$ ipython --no-banner

In [1]: import numpy as np

In [2]: import numpy.linalg as la

In [3]: np.set_printoptions(suppress=True, linewidth=100)

In [4]: feats = np.load("mat.npy")

In [5]: feats
Out[5]: 
array([[ 0,  0, 59,  0,  0,  0,  0,  0],
       [ 0,  0, 29,  0,  0,  0, 25,  0],
       [ 0,  0, 40,  0,  0,  0, 12,  3],
       [ 0,  7, 29,  0,  0,  0,  5,  0],
       [ 0,  0, 57,  0,  0,  0, 24,  0],
       [ 0,  0, 55,  0,  0,  0, 11,  6],
       [ 0, 16, 42,  0,  0,  0,  4,  0],
       [ 0, 11, 47,  0,  0,  0,  8,  0],
       [ 0,  0, 55,  0,  0,  0,  0,  5],
       [ 0, 11, 52,  0,  0,  0,  4,  0],
       [ 0,  1, 47,  0,  0,  7, 27,  0],
       [ 0, 23, 73,  0,  0, 17, 21,  0],
       [ 0,  0, 39,  0,  0,  0, 18,  0],
       [ 0,  0, 12,  0,  0,  0, 14,  0],
       [ 0,  0, 39,  0,  0,  0, 25,  0]])

In [6]: rk = la.matrix_rank(feats)

In [7]: rk
Out[7]: np.int64(5)

In [8]: N = la.svd(feats)[2][rk:].T

In [9]: np.round(N @ N.T, 1) + 0
Out[9]: 
array([[1., 0., 0., 0., 0., 0., 0., 0.],
       [0., 0., 0., 0., 0., 0., 0., 0.],
       [0., 0., 0., 0., 0., 0., 0., 0.],
       [0., 0., 0., 1., 0., 0., 0., 0.],
       [0., 0., 0., 0., 1., 0., 0., 0.],
       [0., 0., 0., 0., 0., 0., 0., 0.],
       [0., 0., 0., 0., 0., 0., 0., 0.],
       [0., 0., 0., 0., 0., 0., 0., 0.]])

In [10]: [int(la.matrix_rank(feats[:, :j + 1])) for j in range(8)]
Out[10]: [0, 1, 2, 2, 2, 3, 4, 5]

In [11]: [int(la.matrix_rank(feats[:i])) for i in range(1, len(feats) + 1)]
Out[11]: [1, 2, 3, 4, 4, 4, 4, 4, 4, 4, 5, 5, 5, 5, 5]

In [12]: np.round(feats @ la.pinv(feats) @ feats, 1) + 0
Out[12]: 
array([[ 0.,  0., 59.,  0.,  0.,  0.,  0.,  0.],
       [ 0.,  0., 29.,  0.,  0.,  0., 25.,  0.],
       [ 0.,  0., 40.,  0.,  0.,  0., 12.,  3.],
       [ 0.,  7., 29.,  0.,  0.,  0.,  5.,  0.],
       [ 0.,  0., 57.,  0.,  0.,  0., 24.,  0.],
       [ 0.,  0., 55.,  0.,  0.,  0., 11.,  6.],
       [ 0., 16., 42.,  0.,  0.,  0.,  4.,  0.],
       [ 0., 11., 47.,  0.,  0.,  0.,  8.,  0.],
       [ 0.,  0., 55.,  0.,  0.,  0.,  0.,  5.],
       [ 0., 11., 52.,  0.,  0.,  0.,  4.,  0.],
       [ 0.,  1., 47.,  0.,  0.,  7., 27.,  0.],
       [ 0., 23., 73.,  0.,  0., 17., 21.,  0.],
       [ 0.,  0., 39.,  0.,  0.,  0., 18.,  0.],
       [ 0.,  0., 12.,  0.,  0.,  0., 14.,  0.],
       [ 0.,  0., 39.,  0.,  0.,  0., 25.,  0.]])

In [13]: round(float(np.trace(la.pinv(feats) @ feats)), 1)
Out[13]: 5.0

In [14]: np.allclose(feats[:-1].T @ la.lstsq(feats[:-1].T, feats[-1])[0], feats[-1])
Out[14]: True

In [15]: np.abs(np.diag(la.qr(feats)[1])) > 1e-9
Out[15]: array([False,  True,  True, False, False,  True,  True,  True])
